>>> import numpy as np
>>> np.set_printoptions(precision=2, suppress=True, linewidth=100)
>>> A = np.loadtxt("mat.csv", delimiter=",")
>>> A
array([[ 2.56, -1.26,  0.54,  0.05, -1.72],
       [-2.07, -0.83, -2.48,  0.13,  7.  ],
       [-1.6 ,  0.02, -0.95, -1.69,  0.58],
       [-0.41, -0.07, -0.03, -0.52, -1.14],
       [ 3.45, -1.43,  0.49,  0.15, -0.46],
       [-1.35,  0.61, -0.74,  1.85,  4.8 ]])
>>> U, s, vt = np.linalg.svd(A)
>>> np.argmax(s[:-1] / (s[1:] + 1e-6)) + 1
np.int64(4)
>>> A2 = U[:, :4] @ np.diag(s[:4]) @ vt[:4]
>>> np.linalg.matrix_rank(A2)
np.int64(4)
>>> np.linalg.matrix_rank(A, rtol=0.05)
np.int64(4)
>>> round(float(np.abs(A - A2).max()), 2)
0.0
>>> A2
array([[ 2.56, -1.26,  0.54,  0.05, -1.72],
       [-2.07, -0.83, -2.48,  0.13,  7.  ],
       [-1.6 ,  0.02, -0.95, -1.69,  0.58],
       [-0.41, -0.07, -0.03, -0.52, -1.14],
       [ 3.45, -1.43,  0.49,  0.15, -0.46],
       [-1.35,  0.61, -0.74,  1.85,  4.8 ]])
>>> np.linalg.matrix_rank(A, rtol=0.1)
np.int64(3)
>>> round(np.linalg.norm(A, 2) / np.linalg.norm(A), 2)
np.float64(0.89)
>>> np.argsort(-np.linalg.norm(A, axis=0).round(6), kind="stable")[:3]
array([4, 0, 2])
>>> r = np.linalg.matrix_rank(A)
>>> r
np.int64(4)
>>> N = np.linalg.svd(A)[2][r:].T
>>> N @ N.T
array([[ 0.07,  0.11, -0.22,  0.04, -0.05],
       [ 0.11,  0.17, -0.35,  0.07, -0.07],
       [-0.22, -0.35,  0.7 , -0.14,  0.15],
       [ 0.04,  0.07, -0.14,  0.03, -0.03],
       [-0.05, -0.07,  0.15, -0.03,  0.03]])
>>> np.round(A @ N, 2) + 0
array([[0.],
       [0.],
       [0.],
       [0.],
       [0.],
       [0.]])
>>> [int(np.linalg.matrix_rank(A[:, :j + 1])) for j in range(5)]
[1, 2, 3, 4, 4]
>>> N[:, 0] / N[np.abs(N[:, 0]).round(6).argmax(), 0]
array([-0.31, -0.49,  1.  , -0.2 ,  0.21])
>>> [int(np.linalg.matrix_rank(A[:i])) for i in range(1, len(A) + 1)]
[1, 2, 3, 4, 4, 4]
>>> w1 = np.array([[0, 9, 9, 3, 6, 1],
...     [9, 8, 2, 6, 2, 6],
...     [2, 8, 9, 7, 1, 8],
...     [1, 0, 7, 8, 5, 4],
...     [8, 5, 7, 9, 5, 4]])
>>> b = np.array([-1, -2, -1, -1, 2, 0])
>>> H = np.maximum(A @ w1 + b, 0)
>>> np.linalg.matrix_rank(H)
np.int64(5)
>>> C = np.array([[0, 0, 0], [0, 2, 1], [2, 0, 2], [0, 2, 2], [1, 0, 2], [0, 3, 3]])
>>> (H @ C).round(6).argmax(axis=1)
array([2, 2, 0, 0, 2, 2])
>>> U, s, vt = np.linalg.svd(A)
>>> vecs = vt[:(s > 1e-8).sum()]
>>> rng = np.random.default_rng(39498)
>>> x = A[4] + 3 * A[0] + rng.integers(2) * np.eye(5)[3]
>>> x
array([11.13, -5.21,  2.11,  1.3 , -5.62])
>>> round(float(np.linalg.norm(x - vecs.T @ vecs @ x)), 2)
0.17
>>> K = np.loadtxt("out12.csv", delimiter=",")
>>> K
array([[-4., -4.,  0.,  0.,  0.],
       [ 8.,  8.,  0.,  0.,  0.],
       [ 0.,  0., -2.,  8.,  9.],
       [ 0.,  0.,  5.,  6., -8.],
       [ 0.,  0.,  8.,  0.,  9.]])
>>> np.round(np.linalg.norm(K, 2) / np.linalg.norm(K), 2)
np.float64(0.63)
>>> np.argsort(-np.linalg.norm(K, axis=0).round(6), kind="stable")[:3]
array([4, 3, 2])
>>> [round(float(x), 2) for x in np.linalg.svd(K, compute_uv=False)[:3]]
[15.24, 12.65, 10.23]
>>> r = np.linalg.matrix_rank(K)
>>> r
np.int64(4)
>>> N = np.linalg.svd(K)[2][r:].T
>>> N.shape
(5, 1)
>>> N @ N.T
array([[ 0.5, -0.5,  0. ,  0. ,  0. ],
       [-0.5,  0.5,  0. ,  0. ,  0. ],
       [ 0. ,  0. ,  0. ,  0. ,  0. ],
       [ 0. ,  0. ,  0. ,  0. ,  0. ],
       [ 0. ,  0. ,  0. ,  0. ,  0. ]])
>>> [int(np.linalg.matrix_rank(K[:, :j + 1])) for j in range(5)]
[1, 1, 2, 3, 4]
>>> np.linalg.matrix_rank(K.T @ K), np.linalg.matrix_rank(K @ K.T)
(np.int64(4), np.int64(4))
>>> K @ N
array([[0.],
       [0.],
       [0.],
       [0.],
       [0.]])
>>> [int(np.linalg.matrix_rank(np.delete(K, i, axis=0))) for i in range(5)]
[4, 4, 3, 3, 3]
>>> arr = np.load("case3.npy")
>>> arr
array([[0, 0, 0, 0],
       [0, 4, 0, 4],
       [0, 0, 0, 0],
       [0, 1, 0, 3]])
>>> np.linalg.eigvals(arr)
array([1.44, 5.56, 0.  , 0.  ])
>>> np.einsum("ij,ji->", arr, arr)
np.int64(33)
>>> round(np.linalg.det(arr[::-1]), 2)
np.float64(0.0)
>>> np.poly(arr)
array([ 1., -7.,  8.,  0.,  0.])
>>> np.round(np.linalg.eigvals(arr).sum().real, 2)
np.float64(7.0)
>>> np.einsum("ii->", arr)
np.int64(7)
>>> T = np.stack([arr, 4 * arr, arr[::-1]])
>>> np.linalg.det(T)
array([0., 0., 0.])
>>> T.shape
(3, 4, 4)
>>> np.linalg.matrix_rank(T)
array([2, 2, 2])
>>> T.sum(axis=0)
array([[ 0,  1,  0,  3],
       [ 0, 20,  0, 20],
       [ 0,  4,  0,  4],
       [ 0,  5,  0, 15]])
